>>> import numpy as np
>>> np.set_printoptions(precision=2, suppress=True, linewidth=100)
>>> W0 = np.array([[-1, 1, -1, -1], [2, -1, -1, -2], [1, 2, 2, 2], [0, -2, -2, 1]])
>>> hat = np.triu(np.array([[-4, 0, -5, -4], [0, -1, -4, 0], [2, -3, 4, 1], [2, -3, 0, 3]]), 1) + np.eye(4)
>>> M2 = hat @ W0 @ np.linalg.inv(hat)
>>> print(np.round(np.linalg.det(M2), 2))
-34.0
>>> print(np.poly(M2))
[  1.  -1.  -2.   6. -34.]
>>> rng = np.random.default_rng(77562)
>>> J = np.eye(3, dtype=int)[rng.permutation(3)]
>>> print(J)
[[1 0 0]
 [0 0 1]
 [0 1 0]]
>>> # rows sum to 1
>>> O, R = np.linalg.qr(J)
>>> print(np.trace(O @ O.T))
3.0
>>> print(O.shape, R.shape)
(3, 3) (3, 3)
>>> print(R)
[[ 1.  0.  0.]
 [ 0. -1.  0.]
 [ 0.  0. -1.]]
>>> print(np.abs(np.diag(R)))
[1. 1. 1.]
>>> print(abs(R[0, 0]), round(float(np.linalg.norm(J[:, 0])), 2))
1.0 1.0
>>> print(np.allclose(R.T @ R, J.T @ J))
True
>>> x0 = np.array([0, -2, -2])
>>> y = J @ x0
>>> print(y)
[ 0 -2 -2]
>>> print(np.linalg.solve(J, J[:, 0]))
[1. 0. 0.]
>>> print(np.linalg.solve(J.T, J[1]))
[0. 1. 0.]
>>> print(np.linalg.solve(J, y + J[:, 2]))
[ 0. -2. -1.]
>>> print(np.linalg.solve(J, 3 * y))
[ 0. -6. -6.]
>>> M = np.array([[-3, 6], [-3, 6], [-5, 10], [-8, 16], [-3, 6], [-2, 4]])
>>> # null space of dimension 1
>>> U, s, VT = np.linalg.svd(M)
>>> vecs = VT[:(s > 1e-8).sum()]
>>> x0 = M[3] + -1 * M[1] + rng.integers(2) * np.eye(2)[0]
>>> print(x0)
[-5. 10.]
>>> print(np.allclose(vecs.T @ vecs @ x0, x0))
True
>>> print(vecs.T @ vecs)
[[ 0.2 -0.4]
 [-0.4  0.8]]
>>> print(round(float(np.linalg.norm(x0 - vecs.T @ vecs @ x0)), 2))
0.0
>>> print(np.diag(vecs.T @ vecs))
[0.2 0.8]
>>> print(np.abs(np.diag(np.linalg.qr(M)[1])) > 1e-9)
[ True False]
>>> print(np.unique(M.round(6), axis=0).shape)
(4, 2)
>>> print(round(float(np.trace(np.linalg.pinv(M) @ M)), 2))
1.0
